$ python3 -q
>>> import numpy as np
>>> np.set_printoptions(precision=3, suppress=True, linewidth=200, sign=" ")
>>> rd = lambda a: np.round(a, 3) + 0
>>> F = np.loadtxt("case5.csv", delimiter=",")
>>> print(F)
[[  5.   8.   0.   0.   1.  17.   0.   0.]
 [  0.  23.   7.   0.   0.   0.   0.   0.]
 [ 16.   1.   0.   0.   0.   2.   0.   0.]
 [  1.   6.   9.  10.   0.   0.   2.   0.]
 [ 38.   8.   0.   0.   0.   0.   0.   3.]
 [ 14.   0.   0.   5.  10.  15.   4.  23.]
 [  0.   0.  51.  13.   0.   0.  27.   0.]
 [ 20.   0.   0.  22.   0.   0.   0.   6.]
 [  7.   0.   1.  14.   0.   0.   3.   0.]
 [  0.  13.  23.   6.   2.   1.   7.   0.]
 [  0.  16.  15.   9.   0.   0.   0.   0.]
 [  1.   0.  15.  27.   0.   0.  25.   6.]
 [  6.   0.  15.  14.   0.   0.  23.   0.]]
>>> M2 = np.c_[F[:, :3] @ np.array([[0, -1, -1], [2, -3, 1], [-2, 2, 2]]), np.array([-1, -2, -1, -1, 2, -2, 2, -1, 1, -3, -3, -1, 3])]
>>> print(M2)
[[  16.  -29.    3.   -1.]
 [  32.  -55.   37.   -2.]
 [   2.  -19.  -15.   -1.]
 [  -6.   -1.   23.   -1.]
 [  16.  -62.  -30.    2.]
 [   0.  -14.  -14.   -2.]
 [-102.  102.  102.    2.]
 [   0.  -20.  -20.   -1.]
 [  -2.   -5.   -5.    1.]
 [ -20.    7.   59.   -3.]
 [   2.  -18.   46.   -3.]
 [ -30.   29.   29.   -1.]
 [ -30.   24.   24.    3.]]
>>> print(rd(np.linalg.lstsq(F, M2[:, 0])[0]))
[ 0.  2. -2.  0.  0.  0.  0.  0.]
>>> print(rd(np.linalg.norm(M2 - F @ np.linalg.lstsq(F, M2)[0], axis=0)))
[ 0.     0.     0.     3.331]
>>> print(np.linalg.matrix_rank(np.c_[F, M2]))
9
>>> print(np.linalg.matrix_rank(M2))
4
>>> M2 = F[0, 0] * F[1:] - np.outer(F[1:, 0], F[0])
>>> print(M2)
[[   0.  115.   35.    0.    0.    0.    0.    0.]
 [   0. -123.    0.    0.  -16. -262.    0.    0.]
 [   0.   22.   45.   50.   -1.  -17.   10.    0.]
 [   0. -264.    0.    0.  -38. -646.    0.   15.]
 [   0. -112.    0.   25.   36. -163.   20.  115.]
 [   0.    0.  255.   65.    0.    0.  135.    0.]
 [   0. -160.    0.  110.  -20. -340.    0.   30.]
 [   0.  -56.    5.   70.   -7. -119.   15.    0.]
 [   0.   65.  115.   30.   10.    5.   35.    0.]
 [   0.   80.   75.   45.    0.    0.    0.    0.]
 [   0.   -8.   75.  135.   -1.  -17.  125.   30.]
 [   0.  -48.   75.   70.   -6. -102.  115.    0.]]
>>> print(np.linalg.matrix_rank(M2), np.linalg.matrix_rank(F))
7 8
>>> print(np.allclose(M2[:-1].T @ np.linalg.lstsq(M2[:-1].T, M2[-1])[0], M2[-1]))
True
>>> print(rd(np.trace(np.linalg.pinv(M2) @ M2)))
7.0
>>> print(np.unique(M2.round(6), axis=0).shape)
(12, 8)
>>> x0 = np.array([2, 2, 0, 3, 2, 2, 2, 2])
>>> y = F @ x0
>>> print(rd(np.linalg.pinv(F) @ F))
[[ 1.  0.  0.  0.  0.  0.  0.  0.]
 [ 0.  1.  0.  0.  0.  0.  0.  0.]
 [ 0.  0.  1.  0.  0.  0.  0.  0.]
 [ 0.  0.  0.  1.  0.  0.  0.  0.]
 [ 0.  0.  0.  0.  1.  0.  0.  0.]
 [ 0.  0.  0.  0.  0.  1.  0.  0.]
 [ 0.  0.  0.  0.  0.  0.  1.  0.]
 [ 0.  0.  0.  0.  0.  0.  0.  1.]]
>>> print(rd(np.linalg.solve(F.T @ F, F.T @ y)))
[ 2.  2.  0.  3.  2.  2.  2.  2.]
>>> print(rd(np.linalg.lstsq(F, y)[0]))
[ 2.  2.  0.  3.  2.  2.  2.  2.]
>>> print(y)
[  62.   46.   38.   48.   98.  147.   93.  118.   62.   64.   59.  145.  100.]
>>> rng = np.random.default_rng(605283)
>>> y = y + 0.1 * rng.normal(size=13)
>>> print(rd(y))
[  62.095   46.077   38.083   48.04    98.111  147.145   93.007  118.149   62.144   64.038   58.945  144.923   99.931]
>>> beta, *_ = np.linalg.lstsq(F, y)
>>> print([round(float(np.linalg.norm(np.linalg.solve(F.T @ F + lam * np.eye(8), F.T @ y))), 2) for lam in (0, 1, 10, 100)])
[5.75, 5.71, 5.6, 5.28]
>>> print(rd(np.linalg.norm(y - F @ beta)))
0.165
>>> print(rd(F.T @ (y - F @ beta)))
[ 0.  0.  0.  0.  0.  0.  0.  0.]
>>> print(beta.round())
[ 2.  2.  0.  3.  2.  2.  2.  2.]
>>> U, sig, VT = np.linalg.svd(F, full_matrices=False)
>>> print(rd(sig / sig[0]))
[ 1.     0.647  0.441  0.333  0.32   0.183  0.154  0.027]
>>> print(rd(np.abs(VT[0])))
[ 0.147  0.138  0.714  0.444  0.021  0.03   0.494  0.076]
>>> M2 = np.array([[-5, -1, 3, 3, 4, 3, -5, -1, -4, -1, -4, 4],
...     [1, 2, 5, 2, 4, -2, 4, -5, 1, -4, -5, -2],
...     [1, 4, -2, 3, -2, -5, -1, -4, -5, -3, 3, -2],
...     [-4, -2, 4, -3, -3, -1, 4, 1, -4, 0, -1, 1],
...     [-1, 1, -4, -5, -5, -1, -1, 3, -2, 5, 3, 1],
...     [4, 5, 2, 1, 2, -3, -4, -4, 2, 4, 1, 4],
...     [-5, 1, 1, -1, 1, 5, 2, 4, 0, 3, -4, -3],
...     [4, 3, -1, 3, 5, -1, 3, 3, -2, -4, -2, 5],
...     [3, 5, -5, 0, -5, 4, -2, -1, -5, -5, -3, 3],
...     [5, 2, -5, -1, 2, 1, 3, 0, -3, -4, 5, 2],
...     [-4, -3, -2, -5, -2, 1, 2, 5, 0, 1, 1, 4],
...     [5, -1, -3, 5, 0, -4, 4, 0, 5, -1, -2, 2]])
>>> A = np.triu(M2)
>>> print(A)
[[-5 -1  3  3  4  3 -5 -1 -4 -1 -4  4]
 [ 0  2  5  2  4 -2  4 -5  1 -4 -5 -2]
 [ 0  0 -2  3 -2 -5 -1 -4 -5 -3  3 -2]
 [ 0  0  0 -3 -3 -1  4  1 -4  0 -1  1]
 [ 0  0  0  0 -5 -1 -1  3 -2  5  3  1]
 [ 0  0  0  0  0 -3 -4 -4  2  4  1  4]
 [ 0  0  0  0  0  0  2  4  0  3 -4 -3]
 [ 0  0  0  0  0  0  0  3 -2 -4 -2  5]
 [ 0  0  0  0  0  0  0  0 -5 -5 -3  3]
 [ 0  0  0  0  0  0  0  0  0 -4  5  2]
 [ 0  0  0  0  0  0  0  0  0  0  1  4]
 [ 0  0  0  0  0  0  0  0  0  0  0  2]]
>>> # triangular
>>> U, sig, VT = np.linalg.svd(A)
>>> print(np.argmax(sig[:-1] / (sig[1:] + 1e-6)) + 1)
11
>>> M2 = U[:, :11] @ np.diag(sig[:11]) @ VT[:11]
>>> print(rd(np.linalg.norm(A - M2) / np.linalg.norm(A)))
0.0
>>> print(A.reshape(2, -1))
[[-5 -1  3  3  4  3 -5 -1 -4 -1 -4  4  0  2  5  2  4 -2  4 -5  1 -4 -5 -2  0  0 -2  3 -2 -5 -1 -4 -5 -3  3 -2  0  0  0 -3 -3 -1  4  1 -4  0 -1  1  0  0  0  0 -5 -1 -1  3 -2  5  3  1  0  0  0  0  0
  -3 -4 -4  2  4  1  4]
 [ 0  0  0  0  0  0  2  4  0  3 -4 -3  0  0  0  0  0  0  0  3 -2 -4 -2  5  0  0  0  0  0  0  0  0 -5 -5 -3  3  0  0  0  0  0  0  0  0  0 -4  5  2  0  0  0  0  0  0  0  0  0  0  1  4  0  0  0  0  0
   0  0  0  0  0  0  2]]
>>> print(A.ravel(order="F"))
[-5  0  0  0  0  0  0  0  0  0  0  0 -1  2  0  0  0  0  0  0  0  0  0  0  3  5 -2  0  0  0  0  0  0  0  0  0  3  2  3 -3  0  0  0  0  0  0  0  0  4  4 -2 -3 -5  0  0  0  0  0  0  0  3 -2 -5 -1 -1 -3
  0  0  0  0  0  0 -5  4 -1  4 -1 -4  2  0  0  0  0  0 -1 -5 -4  1  3 -4  4  3  0  0  0  0 -4  1 -5 -4 -2  2  0 -2 -5  0  0  0 -1 -4 -3  0  5  4  3 -4 -5 -4  0  0 -4 -5  3 -1  3  1 -4 -2 -3  5  1  0
  4 -2 -2  1  1  4 -3  5  3  2  4  2]
>>> blk = A.reshape(12, 2, -1)
>>> print(blk.sum(axis=1))
[[-10  -2  -1   2   0   7]
 [  4  -3   6  -2  -1  -4]
 [ -1  -4  -7   0   1  -7]
 [  4   1  -4  -3  -4   0]
 [ -1   3  -2   5  -2   0]
 [ -4  -4   2   4   1   1]
 [  2   4   0   3  -4  -3]
 [  0   3  -2  -4  -2   5]
 [  0   0  -5  -5  -3   3]
 [  0   0   0  -4   5   2]
 [  0   0   0   0   1   4]
 [  0   0   0   0   0   2]]
>>> print(blk.transpose(1, 0, 2))
[[[-5 -1  3  3  4  3]
  [ 0  2  5  2  4 -2]
  [ 0  0 -2  3 -2 -5]
  [ 0  0  0 -3 -3 -1]
  [ 0  0  0  0 -5 -1]
  [ 0  0  0  0  0 -3]
  [ 0  0  0  0  0  0]
  [ 0  0  0  0  0  0]
  [ 0  0  0  0  0  0]
  [ 0  0  0  0  0  0]
  [ 0  0  0  0  0  0]
  [ 0  0  0  0  0  0]]

 [[-5 -1 -4 -1 -4  4]
  [ 4 -5  1 -4 -5 -2]
  [-1 -4 -5 -3  3 -2]
  [ 4  1 -4  0 -1  1]
  [-1  3 -2  5  3  1]
  [-4 -4  2  4  1  4]
  [ 2  4  0  3 -4 -3]
  [ 0  3 -2 -4 -2  5]
  [ 0  0 -5 -5 -3  3]
  [ 0  0  0 -4  5  2]
  [ 0  0  0  0  1  4]
  [ 0  0  0  0  0  2]]]
>>> print(np.swapaxes(blk, 1, 2)[8])
[[ 0  0]
 [ 0  0]
 [ 0 -5]
 [ 0 -5]
 [ 0 -3]
 [ 0  3]]
>>> print(np.einsum("ihd,ihd->ih", blk, blk))
[[ 69  75]
 [ 53  87]
 [ 42  64]
 [ 19  35]
 [ 26  49]
 [  9  69]
 [  0  54]
 [  0  58]
 [  0  68]
 [  0  45]
 [  0  17]
 [  0   4]]
>>> print(blk.shape)
(12, 2, 6)
>>> M2 = A / np.sqrt((A ** 2).mean(axis=1, keepdims=True))
>>> print(np.linalg.matrix_rank(A - A.mean(axis=1, keepdims=True)))
11
>>> print(np.linalg.matrix_rank(M2) == np.linalg.matrix_rank(A))
True
>>> print(rd(M2[0]))
[-1.443 -0.289  0.866  0.866  1.155  0.866 -1.443 -0.289 -1.155 -0.289 -1.155  1.155]
>>> print(rd(np.sort(np.linalg.eigvals(A))))
[-5. -5. -5. -4. -3. -3. -2.  1.  2.  2.  2.  3.]
>>> print(np.prod(np.diag(A)), rd(np.linalg.det(A)))
-216000 -216000.0
>>> print(A @ A)
[[ 25   3 -26 -17 -59 -44   4 -22  12  45  71 -17]
 [  0   4   0  13 -28 -29  23  -7 -38  32 -21 -82]
 [  0   0   4 -15   5  24  34   9  25  26  -5 -45]
 [  0   0   0   9  24   9   3  11  34   9 -14 -31]
 [  0   0   0   0  25   8   7  -6  12 -54  16  27]
 [  0   0   0   0   0   9   4 -16  -8 -34  36   6]
 [  0   0   0   0   0   0   4  20  -8 -22  -5  -2]
 [  0   0   0   0   0   0   0   9   4  14 -22   3]
 [  0   0   0   0   0   0   0   0  25  45 -13 -31]
 [  0   0   0   0   0   0   0   0   0  16 -15  16]
 [  0   0   0   0   0   0   0   0   0   0   1  12]
 [  0   0   0   0   0   0   0   0   0   0   0   4]]
>>> print(rd(np.abs(np.linalg.eigvals(A)).max()))
5.0
>>> print((A - A.T) / 2)
[[ 0.  -0.5  1.5  1.5  2.   1.5 -2.5 -0.5 -2.  -0.5 -2.   2. ]
 [ 0.5  0.   2.5  1.   2.  -1.   2.  -2.5  0.5 -2.  -2.5 -1. ]
 [-1.5 -2.5  0.   1.5 -1.  -2.5 -0.5 -2.  -2.5 -1.5  1.5 -1. ]
 [-1.5 -1.  -1.5  0.  -1.5 -0.5  2.   0.5 -2.   0.  -0.5  0.5]
 [-2.  -2.   1.   1.5  0.  -0.5 -0.5  1.5 -1.   2.5  1.5  0.5]
 [-1.5  1.   2.5  0.5  0.5  0.  -2.  -2.   1.   2.   0.5  2. ]
 [ 2.5 -2.   0.5 -2.   0.5  2.   0.   2.   0.   1.5 -2.  -1.5]
 [ 0.5  2.5  2.  -0.5 -1.5  2.  -2.   0.  -1.  -2.  -1.   2.5]
 [ 2.  -0.5  2.5  2.   1.  -1.   0.   1.   0.  -2.5 -1.5  1.5]
 [ 0.5  2.   1.5  0.  -2.5 -2.  -1.5  2.   2.5  0.   2.5  1. ]
 [ 2.   2.5 -1.5  0.5 -1.5 -0.5  2.   1.   1.5 -2.5  0.   2. ]
 [-2.   1.   1.  -0.5 -0.5 -2.   1.5 -2.5 -1.5 -1.  -2.   0. ]]
>>> print(A @ A)
[[ 25   3 -26 -17 -59 -44   4 -22  12  45  71 -17]
 [  0   4   0  13 -28 -29  23  -7 -38  32 -21 -82]
 [  0   0   4 -15   5  24  34   9  25  26  -5 -45]
 [  0   0   0   9  24   9   3  11  34   9 -14 -31]
 [  0   0   0   0  25   8   7  -6  12 -54  16  27]
 [  0   0   0   0   0   9   4 -16  -8 -34  36   6]
 [  0   0   0   0   0   0   4  20  -8 -22  -5  -2]
 [  0   0   0   0   0   0   0   9   4  14 -22   3]
 [  0   0   0   0   0   0   0   0  25  45 -13 -31]
 [  0   0   0   0   0   0   0   0   0  16 -15  16]
 [  0   0   0   0   0   0   0   0   0   0   1  12]
 [  0   0   0   0   0   0   0   0   0   0   0   4]]
>>> print(rd(np.sort(np.abs(np.linalg.eigvals(A)))))
[ 1.  2.  2.  2.  2.  3.  3.  3.  4.  5.  5.  5.]
>>> print(np.trace(A))
-17
>>> print((A + A.T) / 2)
[[-5.  -0.5  1.5  1.5  2.   1.5 -2.5 -0.5 -2.  -0.5 -2.   2. ]
 [-0.5  2.   2.5  1.   2.  -1.   2.  -2.5  0.5 -2.  -2.5 -1. ]
 [ 1.5  2.5 -2.   1.5 -1.  -2.5 -0.5 -2.  -2.5 -1.5  1.5 -1. ]
 [ 1.5  1.   1.5 -3.  -1.5 -0.5  2.   0.5 -2.   0.  -0.5  0.5]
 [ 2.   2.  -1.  -1.5 -5.  -0.5 -0.5  1.5 -1.   2.5  1.5  0.5]
 [ 1.5 -1.  -2.5 -0.5 -0.5 -3.  -2.  -2.   1.   2.   0.5  2. ]
 [-2.5  2.  -0.5  2.  -0.5 -2.   2.   2.   0.   1.5 -2.  -1.5]
 [-0.5 -2.5 -2.   0.5  1.5 -2.   2.   3.  -1.  -2.  -1.   2.5]
 [-2.   0.5 -2.5 -2.  -1.   1.   0.  -1.  -5.  -2.5 -1.5  1.5]
 [-0.5 -2.  -1.5  0.   2.5  2.   1.5 -2.  -2.5 -4.   2.5  1. ]
 [-2.  -2.5  1.5 -0.5  1.5  0.5 -2.  -1.  -1.5  2.5  1.   2. ]
 [ 2.  -1.  -1.   0.5  0.5  2.  -1.5  2.5  1.5  1.   2.   2. ]]
>>> data = np.loadtxt("run12.csv", delimiter=",")
>>> print(rd(data))
[[ 0.107  0.036  0.25   0.214  0.25   0.143]
 [ 0.103  0.345  0.034  0.138  0.138  0.241]
 [ 0.195  0.049  0.244  0.22   0.122  0.171]
 [ 0.     0.333  0.292  0.042  0.167  0.167]
 [ 0.     0.171  0.171  0.114  0.286  0.257]
 [ 0.188  0.125  0.062  0.156  0.25   0.219]]
>>> q, vecs = np.linalg.qr(data[:, :3])[0], np.linalg.qr(data[:, 3:])[0]
>>> sig = np.linalg.svd(q.T @ vecs, compute_uv=False)
>>> print(rd(np.degrees(np.arccos(sig.clip(0, 1)))))
[ 14.448  24.193  59.282]
>>> print(rd(np.linalg.norm(q @ q.T - vecs @ vecs.T, 2)))
0.86
>>> arr = np.load("block7.npy")
>>> print(arr)
[[-0.084  0.502 -0.388 -0.996 -0.372 -0.837 -0.328 -0.21  -2.098 -0.014]
 [-0.405  0.125  0.511  0.511  0.147  0.08   0.133  0.191  0.41   0.666]
 [-0.442 -0.363 -0.748 -2.233 -0.314 -0.625 -1.034 -0.091 -0.249 -1.567]
 [ 0.488  0.955 -0.184 -0.117  0.072 -0.69   0.212 -0.677 -0.041 -0.658]
 [-0.906 -0.327  0.416  1.699  0.011  0.748 -0.427  0.597  0.889  1.63 ]
 [ 0.066  0.097 -0.753  1.369  0.069  0.484  0.981  0.642  0.529  0.494]
 [-1.056 -0.718 -0.359  0.301  0.435 -0.14  -1.209  1.647  1.69   0.265]
 [ 0.62   0.938  1.474  0.403 -0.324  0.004  0.347 -0.472  0.162 -1.316]]
>>> M2 = arr / np.sqrt((arr ** 2).mean(axis=1, keepdims=True))
>>> print(np.linalg.matrix_rank(M2) == np.linalg.matrix_rank(arr))
True
>>> print(rd(np.linalg.norm(M2, axis=1)))
[ 3.162  3.162  3.162  3.162  3.162  3.162  3.162  3.162]
>>> J = np.eye(9, dtype=int)[rng.permutation(9)] * np.array([0, 1, 1, 1, 2, 2, 8, 3, 9])
>>> print(J)
[[ 0  0  0  0  0  0  8  0  0]
 [ 0  0  0  0  2  0  0  0  0]
 [ 0  0  0  0  0  0  0  3  0]
 [ 0  0  0  0  0  0  0  0  0]
 [ 0  0  0  1  0  0  0  0  0]
 [ 0  1  0  0  0  0  0  0  0]
 [ 0  0  0  0  0  2  0  0  0]
 [ 0  0  1  0  0  0  0  0  0]
 [ 0  0  0  0  0  0  0  0  9]]
>>> # rank 8
>>> U, sig, VT = np.linalg.svd(J)
>>> print(sig)
[ 9.  8.  3.  2.  2.  1.  1.  1.  0.]
>>> print(np.argmax(sig[:-1] / (sig[1:] + 1e-6)) + 1)
8
>>> M2 = U[:, :8] @ np.diag(sig[:8]) @ VT[:8]
>>> print(np.linalg.matrix_rank(M2))
8
>>> print(rd(np.linalg.norm(J - M2, 2)), sig[8])
0.0 0.0
>>> W0 = np.load("layer9.npy")
>>> print(rd(W0))
[[-10.153   8.418  14.126 -10.691   2.728  14.126  -1.532 -19.109   3.972]
 [-10.003   8.288  13.97  -10.583   2.627  13.97   -1.493 -18.871   3.968]
 [ -5.499   4.295   9.062  -7.19   -0.204   9.062  -0.283 -11.485   3.563]
 [ -3.447   2.387   6.559  -5.472  -1.27    6.559   0.304  -7.859   3.113]
 [ -2.345   1.33    5.08   -4.455  -1.718   5.08    0.625  -5.784   2.735]
 [ -1.999   0.991   4.583  -4.111  -1.829   4.583   0.725  -5.102   2.584]
 [ -1.745   0.742   4.205  -3.848  -1.897   4.205   0.798  -4.59    2.46 ]
 [ -1.501   0.5     3.829  -3.586  -1.949   3.829   0.866  -4.086   2.328]
 [ -1.281   0.281   3.476  -3.337  -1.983   3.476   0.927  -3.618   2.194]
 [ -0.862  -0.138   2.754  -2.823  -1.995   2.754   1.033  -2.685   1.892]
 [ -0.817  -0.183   2.671  -2.764  -1.991   2.671   1.044  -2.581   1.854]
 [ -0.751  -0.248   2.549  -2.675  -1.982   2.549   1.059  -2.427   1.797]
 [ -0.303  -0.683   1.601  -1.964  -1.799   1.601   1.125  -1.281   1.298]
 [ -0.241  -0.738   1.445  -1.841  -1.744   1.445   1.124  -1.103   1.204]
 [ -0.052  -0.873   0.861  -1.349  -1.438   0.861   1.066  -0.476   0.809]
 [ -0.028  -0.879   0.76   -1.255  -1.363   0.76    1.042  -0.376   0.732]
 [ -0.008  -0.878   0.665  -1.165  -1.286   0.665   1.014  -0.287   0.657]
 [  0.01   -0.868   0.569  -1.068  -1.197   0.569   0.978  -0.2     0.579]
 [  0.019  -0.857   0.509  -1.005  -1.136   0.509   0.951  -0.148   0.528]
 [  0.031  -0.82    0.394  -0.876  -1.004   0.394   0.886  -0.055   0.425]
 [  0.037  -0.738   0.255  -0.698  -0.809   0.255   0.774   0.039   0.293]
 [  0.036  -0.696   0.21   -0.632  -0.731   0.21    0.724   0.064   0.246]
 [  0.033  -0.639   0.162  -0.553  -0.639   0.162   0.658   0.086   0.195]
 [  0.014  -0.383   0.043  -0.287  -0.319   0.043   0.386   0.096   0.058]
 [  0.001   0.114   0.003   0.074   0.071   0.003  -0.114  -0.04    0.004]
 [  0.007   0.247   0.012   0.157   0.143   0.012  -0.247  -0.09    0.019]
 [  0.024   0.446   0.035   0.276   0.231   0.035  -0.448  -0.169   0.059]
 [  0.059   0.692   0.076   0.419   0.309   0.076  -0.7    -0.272   0.135]
 [  0.732   2.225   0.48    1.36    0.093   0.48   -2.422  -0.865   1.212]
 [  0.791   2.303   0.504   1.416   0.048   0.504  -2.519  -0.888   1.295]
 [  1.899   3.344   0.82    2.279  -0.925   0.82   -3.94   -1.066   2.72 ]
 [  2.056   3.453   0.852   2.387  -1.074   0.852  -4.106  -1.067   2.908]
 [  2.114   3.492   0.863   2.426  -1.129   0.863  -4.165  -1.066   2.977]
 [  2.749   3.87    0.967   2.842  -1.75    0.967  -4.776  -1.028   3.715]
 [  3.358   4.171   1.041   3.221  -2.36    1.041  -5.306  -0.949   4.399]
 [  4.453   4.605   1.129   3.873  -3.478   1.129  -6.161  -0.733   5.583]
 [  7.107   5.31    1.181   5.359  -6.249   1.181  -7.917   0.049   8.289]
 [  7.7     5.422   1.171   5.68   -6.874   1.171  -8.268   0.258   8.871]
 [  9.281   5.662   1.112   6.524  -8.548   1.112  -9.152   0.862  10.393]
 [  9.706   5.714   1.089   6.748  -8.999   1.089  -9.379   1.033  10.795]
 [ 11.988   5.923   0.93    7.937 -11.429   0.93  -10.532   2.015  12.918]
 [ 12.6     5.961   0.877   8.253 -12.082   0.877 -10.825   2.293  13.477]
 [ 15.625   6.06    0.567   9.798 -15.315   0.567 -12.196   3.739  16.192]
 [ 16.404   6.064   0.475  10.193 -16.149   0.475 -12.531   4.128  16.88 ]
 [ 19.11    6.028   0.125  11.554 -19.046   0.125 -13.647   5.526  19.235]]
>>> U, sig, VT = np.linalg.svd(W0)
>>> print(rd(sig))
[ 83.402  56.326  15.768   0.      0.      0.      0.      0.      0.   ]
>>> print(np.argmax(sig[:-1] / (sig[1:] + 1e-6)) + 1)
3
>>> M2 = U[:, :3] @ np.diag(sig[:3]) @ VT[:3]
>>> print(np.linalg.matrix_rank(M2))
3
>>> print(np.linalg.matrix_rank(W0, rtol=0.05))
3
>>> print(rd(np.abs(W0 - M2).max()))
0.0
>>> print(rd(np.linalg.norm(W0 - M2, 2)), rd(sig[3]))
0.0 0.0
